>>> import numpy as np
>>> from numpy import linalg as LA
>>> np.set_printoptions(precision=1, suppress=True, linewidth=100)
>>> def rd(a):
...     return np.round(a, 1) + 0
... 
>>> X = np.array([[-2, -3, 0, 1, 3, -1, 3, -1, 2, 0, -3, -1, 0, -2, 0],
...     [3, -1, -2, 0, 1, 3, 3, -2, 2, -3, -3, -3, -1, 3, -1],
...     [3, 1, 1, -2, -1, -2, 3, 1, -1, 3, -1, -1, 2, -3, -1],
...     [0, -2, -1, 2, -2, 1, -3, 3, 3, -2, -2, 1, 2, -2, 2],
...     [2, -3, 0, -3, 0, -1, 1, -2, -2, 1, -2, -2, 0, 1, -1]])
>>> X[:, 7] = 2 * X[:, 13]
>>> X
array([[-2, -3,  0,  1,  3, -1,  3, -4,  2,  0, -3, -1,  0, -2,  0],
       [ 3, -1, -2,  0,  1,  3,  3,  6,  2, -3, -3, -3, -1,  3, -1],
       [ 3,  1,  1, -2, -1, -2,  3, -6, -1,  3, -1, -1,  2, -3, -1],
       [ 0, -2, -1,  2, -2,  1, -3, -4,  3, -2, -2,  1,  2, -2,  2],
       [ 2, -3,  0, -3,  0, -1,  1,  2, -2,  1, -2, -2,  0,  1, -1]])
>>> def softmax(z):
...     e = np.exp(z - z.max(axis=-1, keepdims=True))
...     return e / e.sum(axis=-1, keepdims=True)
... 
>>> rd(softmax(X[3] + -1))
array([0. , 0. , 0. , 0.1, 0. , 0.1, 0. , 0. , 0.4, 0. , 0. , 0.1, 0.1, 0. , 0.1])
>>> S = X @ X.T / np.sqrt(15)
>>> rd(softmax(S)[3] @ X)
array([ 0., -2., -1.,  2., -2.,  1., -3., -4.,  3., -2., -2.,  1.,  2., -2.,  2.])
>>> rd(softmax(S + np.triu(np.full(S.shape, -np.inf), 1)))
array([[1., 0., 0., 0., 0.],
       [0., 1., 0., 0., 0.],
       [0., 0., 1., 0., 0.],
       [0., 0., 0., 1., 0.],
       [0., 0., 0., 0., 1.]])
>>> rd(softmax(S))
array([[1., 0., 0., 0., 0.],
       [0., 1., 0., 0., 0.],
       [0., 0., 1., 0., 0.],
       [0., 0., 0., 1., 0.],
       [0., 0., 0., 0., 1.]])
>>> w1 = np.array([[-2, -2, 1, 0, 3],
...     [-3, -1, 1, -2, 1],
...     [0, -2, 2, -3, -2],
...     [-3, 0, 2, -1, 0],
...     [-3, -2, -2, -2, 3],
...     [-3, 2, 1, 0, 2],
...     [-2, 0, 1, 2, 0],
...     [-3, -1, 2, -3, 1],
...     [-3, 2, 1, -2, -2],
...     [3, -2, 0, -2, 0],
...     [2, 2, -3, 3, 1],
...     [3, -3, 2, 3, -1],
...     [0, 1, -3, 1, 1],
...     [2, 2, 1, 2, 3],
...     [2, -2, -3, 2, 3]])
>>> coef = np.array([0, 2, 9, 8, 1])
>>> H = np.maximum(X @ w1 + coef, 0)
>>> H
array([[ 0,  2,  1,  5,  0],
       [ 0, 19, 37,  0, 29],
       [17,  0,  0, 15,  0],
       [ 5, 13,  0, 20,  0],
       [ 8,  0, 10,  3,  8]])
>>> LA.matrix_rank(H)
np.int64(5)
>>> C = np.array([[3, 3], [0, 2], [0, 5], [-1, 1], [-3, -1]])
>>> H @ C
array([[ -5,  14],
       [-87, 194],
       [ 36,  66],
       [ -5,  61],
       [ -3,  69]])
>>> t = np.radians(30)
>>> r_ = np.eye(15)
>>> r_[1, 1] = r_[2, 2] = np.cos(t)
>>> r_[1, 2], r_[2, 1] = -np.sin(t), np.sin(t)
>>> other = X @ r_.T
>>> rd(np.abs(other - X).max(axis=0))
array([0. , 1.1, 1.5, 0. , 0. , 0. , 0. , 0. , 0. , 0. , 0. , 0. , 0. , 0. , 0. ])
>>> rd(LA.svd(X, compute_uv=False)), rd(LA.svd(other, compute_uv=False))
(array([12.9,  9.4,  8.7,  5.7,  4.3]), array([12.9,  9.4,  8.7,  5.7,  4.3]))
>>> data = np.loadtxt("sample19.csv", delimiter=",")
>>> data
array([[-2.,  0.,  0.,  0., -1.,  2.,  1.,  2.,  0.],
       [ 0., -2.,  0.,  0.,  0., -1.,  2.,  1.,  2.],
       [ 0.,  0., -2.,  0.,  0.,  0., -1.,  2.,  1.],
       [ 0.,  0.,  0., -2.,  0.,  0.,  0., -1.,  2.],
       [-1.,  0.,  0.,  0., -2.,  0.,  0.,  0., -1.],
       [ 2., -1.,  0.,  0.,  0., -2.,  0.,  0.,  0.],
       [ 1.,  2., -1.,  0.,  0.,  0., -2.,  0.,  0.],
       [ 2.,  1.,  2., -1.,  0.,  0.,  0., -2.,  0.],
       [ 0.,  2.,  1.,  2., -1.,  0.,  0.,  0., -2.]])
>>> left, sigma, vt = LA.svd(X, full_matrices=False)
>>> rd(left.T @ X @ vt.T)
array([[12.9,  0. ,  0. ,  0. ,  0. ],
       [ 0. ,  9.4,  0. ,  0. ,  0. ],
       [ 0. ,  0. ,  8.7,  0. ,  0. ],
       [ 0. ,  0. ,  0. ,  5.7,  0. ],
       [ 0. ,  0. ,  0. ,  0. ,  4.3]])
>>> (sigma > 1e-8).sum()
np.int64(5)
>>> np.abs(left[:, 0]).round(6).argmax()
np.int64(1)
>>> rd(vt @ vt.T)
array([[1., 0., 0., 0., 0.],
       [0., 1., 0., 0., 0.],
       [0., 0., 1., 0., 0.],
       [0., 0., 0., 1., 0.],
       [0., 0., 0., 0., 1.]])
>>> rd(sigma)
array([12.9,  9.4,  8.7,  5.7,  4.3])
>>> rd(left.T @ left)
array([[1., 0., 0., 0., 0.],
       [0., 1., 0., 0., 0.],
       [0., 0., 1., 0., 0.],
       [0., 0., 0., 1., 0.],
       [0., 0., 0., 0., 1.]])
>>> np.allclose(left * sigma @ vt, X)
True
>>> other = LA.inv(data)
>>> rd(LA.det(data) * LA.det(other))
np.float64(1.0)
>>> rd(LA.slogdet(data)[0])
np.float64(1.0)
>>> np.allclose(other, data.T)
False
>>> rd(LA.cond(data))
np.float64(133.3)
>>> rd(LA.det(data) * other)
array([[  25.,   30.,  -65.,  -30.,    5.,   10.,   75.,  -10.,  -35.],
       [  30.,   12.,  -62.,    4.,  -10.,   24.,   58.,  -28.,  -10.],
       [ -65.,  -62.,  177.,   46.,   -5.,  -34., -183.,   58.,   75.],
       [ -30.,    4.,   46.,  -12.,   10.,  -32.,  -34.,   24.,   10.],
       [   5.,  -10.,   -5.,   10.,  -15.,   10.,   -5.,  -10.,    5.],
       [  10.,   24.,  -34.,  -32.,   10.,  -12.,   46.,    4.,  -30.],
       [  75.,   58., -183.,  -34.,   -5.,   46.,  177.,  -62.,  -65.],
       [ -10.,  -28.,   58.,   24.,  -10.,    4.,  -62.,   12.,   30.],
       [ -35.,  -10.,   75.,   10.,    5.,  -30.,  -65.,   30.,   25.]])
>>> rd(LA.inv(other))
array([[-2.,  0.,  0.,  0., -1.,  2.,  1.,  2.,  0.],
       [ 0., -2.,  0.,  0.,  0., -1.,  2.,  1.,  2.],
       [ 0.,  0., -2.,  0.,  0.,  0., -1.,  2.,  1.],
       [ 0.,  0.,  0., -2.,  0.,  0.,  0., -1.,  2.],
       [-1.,  0.,  0.,  0., -2.,  0.,  0.,  0., -1.],
       [ 2., -1.,  0.,  0.,  0., -2.,  0.,  0.,  0.],
       [ 1.,  2., -1.,  0.,  0.,  0., -2.,  0.,  0.],
       [ 2.,  1.,  2., -1.,  0.,  0.,  0., -2.,  0.],
       [ 0.,  2.,  1.,  2., -1.,  0.,  0.,  0., -2.]])
>>> rd(data @ other)
array([[1., 0., 0., 0., 0., 0., 0., 0., 0.],
       [0., 1., 0., 0., 0., 0., 0., 0., 0.],
       [0., 0., 1., 0., 0., 0., 0., 0., 0.],
       [0., 0., 0., 1., 0., 0., 0., 0., 0.],
       [0., 0., 0., 0., 1., 0., 0., 0., 0.],
       [0., 0., 0., 0., 0., 1., 0., 0., 0.],
       [0., 0., 0., 0., 0., 0., 1., 0., 0.],
       [0., 0., 0., 0., 0., 0., 0., 1., 0.],
       [0., 0., 0., 0., 0., 0., 0., 0., 1.]])
>>> w, V = LA.eigh(data)
>>> rd(LA.eigvalsh(data @ data))
array([ 0. ,  0.1,  1.4,  3.3,  4.2, 12.7, 17.1, 29.4, 31.9])
>>> rd(V.T @ data @ V)
array([[-5.6,  0. ,  0. ,  0. ,  0. ,  0. ,  0. ,  0. ,  0. ],
       [ 0. , -5.4,  0. ,  0. ,  0. ,  0. ,  0. ,  0. ,  0. ],
       [ 0. ,  0. , -4.1,  0. ,  0. ,  0. ,  0. ,  0. ,  0. ],
       [ 0. ,  0. ,  0. , -3.6,  0. ,  0. ,  0. ,  0. ,  0. ],
       [ 0. ,  0. ,  0. ,  0. , -2. ,  0. ,  0. ,  0. ,  0. ],
       [ 0. ,  0. ,  0. ,  0. ,  0. , -0.2,  0. ,  0. ,  0. ],
       [ 0. ,  0. ,  0. ,  0. ,  0. ,  0. ,  0. ,  0. ,  0. ],
       [ 0. ,  0. ,  0. ,  0. ,  0. ,  0. ,  0. ,  1.2,  0. ],
       [ 0. ,  0. ,  0. ,  0. ,  0. ,  0. ,  0. ,  0. ,  1.8]])
>>> rd(V.T @ V)
array([[1., 0., 0., 0., 0., 0., 0., 0., 0.],
       [0., 1., 0., 0., 0., 0., 0., 0., 0.],
       [0., 0., 1., 0., 0., 0., 0., 0., 0.],
       [0., 0., 0., 1., 0., 0., 0., 0., 0.],
       [0., 0., 0., 0., 1., 0., 0., 0., 0.],
       [0., 0., 0., 0., 0., 1., 0., 0., 0.],
       [0., 0., 0., 0., 0., 0., 1., 0., 0.],
       [0., 0., 0., 0., 0., 0., 0., 1., 0.],
       [0., 0., 0., 0., 0., 0., 0., 0., 1.]])
>>> np.abs(V[:, -1]).round(6).argmax()
np.int64(1)
>>> rd(np.abs(V[:, -1]))
array([0.4, 0.5, 0.3, 0.1, 0.2, 0.1, 0.3, 0.5, 0.4])
